% ipython --no-banner

In [1]: import numpy as np

In [2]: import numpy.linalg as la

In [3]: np.set_printoptions(precision=1, suppress=True, linewidth=160)

In [4]: E = np.loadtxt("out10.csv", delimiter=",")

In [5]: E.round(1) + 0
Out[5]: 
array([[ 0.4,  0.1,  0.1, -0.3,  0. , -0.1,  0.3, -0.1,  0. ],
       [ 0.1,  0.3,  0.3, -0.1, -0.1,  0.1,  0.1,  0.1, -0.3],
       [ 0.1,  0.3,  0.6, -0.2, -0.1,  0.3, -0.1, -0.2,  0. ],
       [-0.3, -0.1, -0.2,  0.3,  0. ,  0. , -0.1,  0.2, -0.2],
       [ 0. , -0.1, -0.1,  0. ,  0.9,  0. ,  0. , -0.3, -0.2],
       [-0.1,  0.1,  0.3,  0. ,  0. ,  0.2, -0.2, -0.1, -0.1],
       [ 0.3,  0.1, -0.1, -0.1,  0. , -0.2,  0.5,  0.1, -0.1],
       [-0.1,  0.1, -0.2,  0.2, -0.3, -0.1,  0.1,  0.3, -0.2],
       [ 0. , -0.3,  0. , -0.2, -0.2, -0.1, -0.1, -0.2,  0.6]])

In [6]: # applying it twice changes nothing

In [7]: rk = la.matrix_rank(E)

In [8]: rk
Out[8]: np.int64(4)

In [9]: null = la.svd(E)[2][rk:].T

In [10]: la.matrix_rank(E.T @ E), la.matrix_rank(E @ E.T)
Out[10]: (np.int64(4), np.int64(4))

In [11]: np.allclose(E @ null, 0)
Out[11]: True

In [12]: [int(la.matrix_rank(np.delete(E, i, axis=0))) for i in range(9)]
Out[12]: [4, 4, 4, 4, 4, 4, 4, 4, 4]

In [13]: vals, V = la.eigh(E)

In [14]: (vals > 1e-8).sum(), (vals < -1e-8).sum()
Out[14]: (np.int64(4), np.int64(0))

In [15]: la.eigvalsh(E + 5 * np.eye(9))
Out[15]: array([5., 5., 5., 5., 5., 6., 6., 6., 6.])

In [16]: np.unique(vals.round(6) + 0, return_counts=True)[1]
Out[16]: array([5, 4])

In [17]: np.round(V.T @ V, 1) + 0
Out[17]: 
array([[1., 0., 0., 0., 0., 0., 0., 0., 0.],
       [0., 1., 0., 0., 0., 0., 0., 0., 0.],
       [0., 0., 1., 0., 0., 0., 0., 0., 0.],
       [0., 0., 0., 1., 0., 0., 0., 0., 0.],
       [0., 0., 0., 0., 1., 0., 0., 0., 0.],
       [0., 0., 0., 0., 0., 1., 0., 0., 0.],
       [0., 0., 0., 0., 0., 0., 1., 0., 0.],
       [0., 0., 0., 0., 0., 0., 0., 1., 0.],
       [0., 0., 0., 0., 0., 0., 0., 0., 1.]])

In [18]: np.round(vals.sum(), 1), round(np.trace(E), 1)
Out[18]: (np.float64(4.0), np.float64(4.0))

In [19]: np.round(V.T @ E @ V, 1) + 0
Out[19]: 
array([[0., 0., 0., 0., 0., 0., 0., 0., 0.],
       [0., 0., 0., 0., 0., 0., 0., 0., 0.],
       [0., 0., 0., 0., 0., 0., 0., 0., 0.],
       [0., 0., 0., 0., 0., 0., 0., 0., 0.],
       [0., 0., 0., 0., 0., 0., 0., 0., 0.],
       [0., 0., 0., 0., 0., 1., 0., 0., 0.],
       [0., 0., 0., 0., 0., 0., 1., 0., 0.],
       [0., 0., 0., 0., 0., 0., 0., 1., 0.],
       [0., 0., 0., 0., 0., 0., 0., 0., 1.]])

In [20]: rng = np.random.default_rng(8009)

In [21]: out = E + rng.integers(-2, 3, (9, 4)) @ rng.integers(-2, 3, (4, 9))

In [22]: out.round(1) + 0
Out[22]: 
array([[-0.6, -2.9, -2.9,  0.7, -6. ,  1.9, -2.7,  4.9,  1. ],
       [ 2.1, -1.7, -0.7, -2.1, -2.1, -1.9, -0.9,  4.1,  0.7],
       [ 3.1,  0.3,  0.6, -1.2,  3.9,  1.3, -0.1, -3.2,  0. ],
       [ 1.7,  0.9, -5.2, -4.7,  3. ,  2. , -5.1,  2.2,  3.8],
       [ 5. , -3.1, -2.1, -2. ,  1.9,  1. , -2. ,  0.7,  0.8],
       [-5.1,  1.1, -3.7,  1. , -4. ,  4.2, -4.2,  2.9,  1.9],
       [ 3.3, -1.9, -5.1, -3.1,  0. ,  2.8, -4.5,  3.1,  2.9],
       [ 1.9, -2.9, -2.2, -0.8, -3.3, -0.1, -1.9,  4.3,  0.8],
       [ 2. , -1.3, -5. , -5.2, -1.2, -0.1, -5.1,  5.8,  4.6]])

In [23]: print(la.matrix_rank(out - E, tol=1e-8))
4

In [24]: print(np.round(la.norm(out, 2) / la.norm(out), 1))
0.8

In [25]: la.cond(out) > 100
Out[25]: np.True_

In [26]: la.matrix_rank(out, rtol=0.1)
Out[26]: np.int64(4)

In [27]: M = np.loadtxt("arr.csv", delimiter=",")

In [28]: M
Out[28]: 
array([[ 0.3,  1.9, -0.6,  0.3,  0.5, -1. , -0.8,  1.9, -1.4,  0.7, -0.1,  0.8,  0.5, -0.2],
       [-0.7, -2.4, -0.1, -1.2, -0.1, -0.6,  1.4, -1.4, -0.4,  1.6,  0.4, -1.3, -0.3,  0.7],
       [-0.7, -0.3, -1.3,  1.5, -0.8,  1. ,  0.4, -0.9, -1.3,  0.1,  0.9, -1.4, -2. ,  0.5],
       [-0.7,  0. , -0.5,  0.6, -0.7, -1.4,  0.7, -1. , -0.3, -0.9,  0.9,  0.4,  1.5, -2.2],
       [ 2.8,  1.8, -0.1,  0.4,  0.6,  0.6,  0.3, -0.4,  1.1, -0.9,  2.4, -0.5, -0.2,  1.9],
       [-0.5,  0.5, -0.1, -0.9,  0. ,  1.6, -0.4,  1.2,  0.8,  1. ,  0.6, -2.4, -0.2,  1.1],
       [ 0.7,  0.5,  0.7, -1.4,  0.4,  0.3,  1.8,  0.4,  0.2,  1.3, -0.7, -0.7, -0.4, -0.9],
       [ 0.3, -0.4, -0.3,  1.3, -2.3, -1.4, -0.5,  0.5, -1.9, -0.2, -1.5,  1.8, -1.4,  2.6],
       [ 0.6,  0.6, -0.6,  0.7,  0.4, -0.3, -0.6, -0.2, -0.9, -1.6,  0.4,  1.2, -1.1,  0.4],
       [-2. ,  0.2,  1.5, -0.5,  0.2,  0.8,  0.9,  1.3,  1.9,  1.3,  0.3, -0.6,  0.7, -0.3]])

In [29]: theta = np.radians(36)

In [30]: R = np.eye(14)

In [31]: R[4, 4] = R[5, 5] = np.cos(theta)

In [32]: R[4, 5], R[5, 4] = -np.sin(theta), np.sin(theta)

In [33]: out = M @ R.T

In [34]: round(la.det(R), 1), np.round(np.trace(R), 1)
Out[34]: (np.float64(1.0), np.float64(13.6))

In [35]: x0 = np.array([2, 1, 1, 0, 2, 3, 1, 0, 1, 1, 1, 0, 0, 3])

In [36]: h1 = np.maximum(M @ x0, 0)

In [37]: h1
Out[37]: array([ 0. ,  0. ,  0. ,  0. , 18.9,  9.5,  4.2,  0. ,  0. ,  4. ])

In [38]: np.maximum(M @ x0, 0) - np.maximum(-M @ x0, 0)
Out[38]: array([ -2.3,  -0.8,   0. , -13.7,  18.9,   9.5,   4.2,  -5.2,  -0.4,   4. ])

In [39]: np.flatnonzero(h1 > 1e-9)
Out[39]: array([4, 5, 6, 9])

In [40]: M.T @ h1
Out[40]: array([ 43.1,  41.7,   6.1,  -8.9,  13.8,  31. ,  13. ,  10.7,  36.8,   3.2,  49.3, -37.6,  -4.6,  41.4])

In [41]: z = rng.permutation(9)

In [42]: z
Out[42]: array([1, 8, 7, 0, 2, 4, 5, 6, 3])

In [43]: out = E[z][:, z]

In [44]: np.diag(out)
Out[44]: array([0.3, 0.6, 0.3, 0.4, 0.6, 0.9, 0.2, 0.5, 0.3])

In [45]: r0 = np.array([1, -3, 2])

In [46]: np.cross(M[9, :3], M[5, :3])
Out[46]: array([-0.8, -0.9, -0.9])

In [47]: print(np.correlate(M[9], M[5], "full"))
[-2.2  0.6  6.4 -2.5 -5.2  1.5 -0.7  1.2 -1.5 -1.4  2.5 -0.6  2.6  7.8  3.1  1.9  2.4  0.5 -0.5 -2.8  1.1 -0.3 -1.1 -0.2  0.7 -0.5  0.1]

In [48]: print(np.convolve(M[9], r0))
[-2.   6.2 -3.1 -4.6  4.7 -0.8 -1.1  0.2 -0.2 -1.8  0.2  1.1  3.1 -3.6  2.3 -0.6]

In [49]: feats = np.load("mat.npy")

In [50]: print(feats)
[[ -0.1  -1.6   0.5   0.    1.1  -0.8  -1.7  -0.5  -2.7   1.9  -0.8   0.6  -0.2]
 [  0.   -0.5  -1.1  -0.9   0.   -0.8  -1.4  -1.    0.6   0.3  -0.7   0.   -0.8]
 [  0.2  -1.5   0.5  -0.9  -0.7   0.2  -0.9   1.9  -0.4  -0.5   1.4  -1.6  -2.1]
 [  0.1  -1.2  -0.8   0.9   0.2  -1.3  -0.5   0.8   0.   -0.8  -0.3  -1.7  -0.7]
 [ -1.1   0.6  -1.4  -0.6   0.6   0.1   0.5   0.5   1.1  -2.3  -0.5  -0.7  -1.3]
 [ -0.3  -0.9  -0.1  -1.8  -1.1   1.6   0.4   1.6   1.3   2.6   2.9   0.9  -0.7]
 [ -0.5  -1.5  -0.9  -0.1   0.4  -0.8   0.2  -1.8  -1.4  -2.3   0.3  -0.4   0.8]
 [ -0.3  -0.5   1.6  -0.1  -1.6   1.8  -0.1  -0.3   0.4   2.1  -0.8  -0.8  -1.1]
 [ -1.8  -0.8  -3.1   0.7  -1.9   1.1  -0.8  -0.1   0.7  -0.4   0.4   0.3   1.4]
 [ -0.1  -0.3  -1.1  -1.5  -1.5  -0.1  -0.9   0.3  -2.9  -1.    0.6   0.4   0.9]
 [  1.1   0.3   0.2   0.3  -1.7   0.3  -1.4  -0.3   0.4   0.1   0.1   1.6   1.2]
 [  0.1  -1.    0.    1.8   0.1  -0.8  -0.6   0.1   0.4  -0.5   0.7  -0.3  -1.8]
 [ -1.2   0.2   0.1   0.7   0.4  -0.5  -1.5   0.7  -0.3  -1.5   1.    1.1   0. ]
 [ -1.    0.   -0.4  -1.7   0.   -1.    0.3  -0.5  -1.    1.6  -0.6  -1.3   0.1]
 [ -0.3   0.7   1.2  -1.1   1.3   0.5   1.4   0.2   1.5   1.6   0.1  -0.5  -2.1]
 [  0.5  -1.2   0.5   0.5  -1.    1.    1.8  -0.6   0.7  -0.7   0.3   2.3  -2.1]
 [ -1.3   1.5  -1.    0.7  -0.9  -0.3  -0.7  -1.2   0.2   0.5  -0.5  -0.2  -1.4]
 [  0.5   0.5  -1.7   0.7   1.4  -0.1   0.1  -1.6   0.5   0.4   0.4  -2.1  -0.1]
 [  2.5   1.6  -0.6   1.    0.8   0.7   0.5   0.    0.5  -0.8   0.3   0.    1.3]
 [ -0.2   1.   -2.5  -0.2   0.3   0.    0.6   0.4  -1.    0.8  -1.2   1.2  -0.3]
 [  0.2  -1.7   0.   -2.4   1.2   0.8  -0.7   0.1  -0.5  -1.2   1.2   0.5  -1. ]
 [  5.    1.   -1.   -3.  -16.  -13.    9.   -5.   14.   18.   22.   13.   -8. ]
 [  1.6   2.1   1.3   0.9   0.1   0.5   1.5   1.4   0.1   1.6  -0.9  -0.8   0.1]
 [  1.6   0.1  -1.5   0.5   0.    0.1  -0.8  -1.2  -0.6   1.    0.9   1.   -0.3]
 [ -0.6   1.2   0.4   1.   -0.9  -0.5   0.9  -0.2  -0.2  -1.   -0.1   0.8  -0.9]
 [ -0.6  -1.1  -1.9   0.3   1.   -1.    0.4   0.6   0.3   0.3   1.4  -0.5  -0.4]
 [ -0.6  -0.6  -0.1   0.7   1.2  -2.9   2.   -0.3  -1.4  -0.2  -0.5  -0.7   0.3]
 [ -0.8   1.    0.    0.4  -0.9  -0.6  -0.3  -0.4   0.1   0.6   1.6   0.3  -0.2]
 [  1.4   2.7  -1.6  -0.1   1.1   0.9  -1.3  -0.2  -1.4  -1.   -0.1   0.3   0.2]
 [ -1.6   0.6  -0.2   0.3   0.6  -1.2   0.6  -0.3   1.1   1.3   0.1   0.3   1.8]
 [  1.    0.7  -1.   -0.1   1.5  -0.6  -1.8  -1.3   0.9  -1.    0.7  -0.7  -1. ]
 [ -0.3  -0.1  -1.2  -1.6   0.9  -0.5   0.7  -1.    0.9  -0.1  -0.6   2.9   0.5]
 [  0.6  -0.9  -1.9   0.   -0.2   0.1  -1.1   1.3   1.5  -0.2   0.    1.4   1.5]
 [  2.    0.1   0.5   1.3   1.3  -0.8   1.7   0.   -0.5   0.1   0.7  -0.3  -2.1]
 [ -0.6   1.2   0.3  -0.6  -0.6   1.    0.8  -0.5   0.1   0.1   1.1   1.2  -0.9]
 [  0.3   0.2   0.4  -0.6   1.3  -0.2  -0.2   0.4  -0.1  -1.    0.4  -0.4  -1. ]
 [  0.5  -0.1  -0.9   0.1  -0.6   0.3  -0.3   1.5   2.1  -0.7   0.1  -0.2  -1.3]
 [ -0.6   0.2   0.5  -1.8  -0.2   1.5  -0.6   0.2   0.5  -0.4   1.   -0.4   0.1]
 [  0.2  -0.6   0.4   1.3   0.8   0.2   0.5   0.2  -0.6  -1.7  -0.6  -1.6  -1.7]
 [  0.3  -0.4  -0.1   0.8  -0.3  -0.2  -0.1  -1.   -0.2  -0.4  -0.5  -0.2   1.1]
 [ -0.3  -0.1   1.2  -0.4   0.2   1.7  -0.1  -0.2  -1.1  -0.8   1.2   0.7   0. ]
 [  0.3  -0.6   1.3   0.9   0.5  -1.5   0.4   2.4  -0.3   0.7   0.8   1.    0.3]
 [  0.5   1.1  -0.1   0.7  -0.7   1.   -1.   -1.1   0.1  -1.8   1.8   1.8   0. ]]

In [51]: x0 = np.array([1, 1, 3, 3, 1, 3, 2, 0, 2, 0, 3, 1, 0])

In [52]: np.round(feats @ np.ones(13), 1) + 0
Out[52]: 
array([-4.3, -6.3, -4.4, -5.3, -4.5,  6.4, -8. ,  0.3, -4.3, -7.2,  2.2, -1.8, -0.8, -5.5,  4.5,  2. , -4.6, -1.1,  7.8, -1.1, -3.5, 36. ,  9.5,  0.8, -0.1,
       -1.2, -3.1,  0.8,  0.9,  3.4, -2.7,  0.5,  2.1,  4. ,  2.6, -0.5,  0.5,  0. , -3.2, -1.2,  2. ,  6.2,  2.3])

In [53]: feats @ np.eye(13)[11]
Out[53]: 
array([ 0.6,  0. , -1.6, -1.7, -0.7,  0.9, -0.4, -0.8,  0.3,  0.4,  1.6, -0.3,  1.1, -1.3, -0.5,  2.3, -0.2, -2.1,  0. ,  1.2,  0.5, 13. , -0.8,  1. ,  0.8,
       -0.5, -0.7,  0.3,  0.3,  0.3, -0.7,  2.9,  1.4, -0.3,  1.2, -0.4, -0.2, -0.4, -1.6, -0.2,  0.7,  1. ,  1.8])

In [54]: (feats @ x0).argmax()
Out[54]: np.int64(21)

In [55]: np.sign((feats @ x0).round(6))
Out[55]: 
array([-1., -1., -1., -1., -1.,  1., -1.,  1., -1., -1.,  1.,  1.,  1., -1.,  1.,  1., -1., -1.,  1., -1., -1.,  1.,  1., -1.,  1., -1., -1.,  1., -1.,  1.,
       -1., -1., -1.,  1.,  1.,  1.,  1.,  1.,  1., -1.,  1.,  1.,  1.])

In [56]: la.norm(feats @ x0) <= la.norm(feats, 2) * la.norm(x0) + 1e-9
Out[56]: np.True_
